% python3 -q
>>> import numpy as np
>>> np.set_printoptions(suppress=True, linewidth=140)
>>> rd = lambda a: np.round(a, 2) + 0
>>> data = np.loadtxt("m.csv", delimiter=",")
>>> rd(data)
array([[-0.32,  0.14,  0.17, -0.14,  0.59, -0.24, -0.02,  0.65],
       [ 0.16, -0.17,  0.33, -0.35, -0.14, -0.8 , -0.04, -0.22],
       [ 0.37, -0.45, -0.1 , -0.57, -0.19,  0.29, -0.03,  0.46],
       [ 0.42,  0.67,  0.11, -0.01, -0.29, -0.06,  0.43,  0.29],
       [-0.58,  0.2 , -0.51, -0.47, -0.28, -0.1 ,  0.23, -0.07],
       [-0.05,  0.25, -0.1 ,  0.12, -0.42, -0.12, -0.8 ,  0.27],
       [ 0.42,  0.34, -0.41, -0.32,  0.51, -0.01, -0.29, -0.3 ],
       [-0.21,  0.28,  0.63, -0.44, -0.02,  0.43, -0.19, -0.25]])
>>> # columns are unit length and at right angles
>>> rng = np.random.default_rng(309)
>>> z = rng.permutation(8)
>>> z
array([5, 3, 6, 4, 2, 7, 0, 1])
>>> other = data[z][:, z]
>>> rd(np.sort(np.abs(np.linalg.eigvals(other))))
array([1., 1., 1., 1., 1., 1., 1., 1.])
>>> rd(np.trace(other))
np.float64(-1.53)
>>> rd(other)
array([[-0.12,  0.12, -0.8 , -0.42, -0.1 ,  0.27, -0.05,  0.25],
       [-0.06, -0.01,  0.43, -0.29,  0.11,  0.29,  0.42,  0.67],
       [-0.01, -0.32, -0.29,  0.51, -0.41, -0.3 ,  0.42,  0.34],
       [-0.1 , -0.47,  0.23, -0.28, -0.51, -0.07, -0.58,  0.2 ],
       [ 0.29, -0.57, -0.03, -0.19, -0.1 ,  0.46,  0.37, -0.45],
       [ 0.43, -0.44, -0.19, -0.02,  0.63, -0.25, -0.21,  0.28],
       [-0.24, -0.14, -0.02,  0.59,  0.17,  0.65, -0.32,  0.14],
       [-0.8 , -0.35, -0.04, -0.14,  0.33, -0.22,  0.16, -0.17]])
>>> x0 = np.array([3, 2, 5, 3, 4, 2, 0, 4])
>>> h = np.maximum(other @ x0, 0)
>>> rd(other * (h > 1e-9)[:, None])
array([[ 0.  ,  0.  ,  0.  ,  0.  ,  0.  ,  0.  ,  0.  ,  0.  ],
       [-0.06, -0.01,  0.43, -0.29,  0.11,  0.29,  0.42,  0.67],
       [ 0.  ,  0.  ,  0.  ,  0.  ,  0.  ,  0.  ,  0.  ,  0.  ],
       [ 0.  ,  0.  ,  0.  ,  0.  ,  0.  ,  0.  ,  0.  ,  0.  ],
       [ 0.  ,  0.  ,  0.  ,  0.  ,  0.  ,  0.  ,  0.  ,  0.  ],
       [ 0.43, -0.44, -0.19, -0.02,  0.63, -0.25, -0.21,  0.28],
       [-0.24, -0.14, -0.02,  0.59,  0.17,  0.65, -0.32,  0.14],
       [ 0.  ,  0.  ,  0.  ,  0.  ,  0.  ,  0.  ,  0.  ,  0.  ]])
>>> rd(other.T @ h)
array([ 0.07, -1.6 ,  1.51,  0.44,  2.72,  2.81,  0.46,  4.41])
>>> rd(h)
array([0.  , 4.79, 0.  , 0.  , 0.  , 2.61, 3.2 , 0.  ])
>>> np.linalg.determinant(data)
Traceback (most recent call last):
  File "<python-input-18>", line 1, in <module>
    np.linalg.determinant(data)
    ^^^^^^^^^^^^^^^^^^^^^
AttributeError: module 'numpy.linalg' has no attribute 'determinant'
>>> rd((data - data.T) / 2)
array([[ 0.  , -0.01, -0.1 , -0.28,  0.58, -0.09, -0.22,  0.43],
       [ 0.01,  0.  ,  0.39, -0.51, -0.17, -0.53, -0.19, -0.25],
       [ 0.1 , -0.39,  0.  , -0.34,  0.16,  0.19,  0.19, -0.09],
       [ 0.28,  0.51,  0.34,  0.  ,  0.09, -0.09,  0.37,  0.36],
       [-0.58,  0.17, -0.16, -0.09,  0.  ,  0.16, -0.14, -0.03],
       [ 0.09,  0.53, -0.19,  0.09, -0.16,  0.  , -0.4 , -0.08],
       [ 0.22,  0.19, -0.19, -0.37,  0.14,  0.4 ,  0.  , -0.06],
       [-0.43,  0.25,  0.09, -0.36,  0.03,  0.08,  0.06,  0.  ]])
>>> np.allclose(data @ data.T, data.T @ data)
True
>>> rd(np.trace(data))
np.float64(-1.53)
>>> rd(np.linalg.det(data))
np.float64(-1.0)
>>> rd(np.abs(np.linalg.eigvals(data)).max())
np.float64(1.0)
>>> np.allclose(data, data.T)
False
>>> data.inv()
Traceback (most recent call last):
  File "<python-input-25>", line 1, in <module>
    data.inv()
    ^^^^^^^^
AttributeError: 'numpy.ndarray' object has no attribute 'inv'
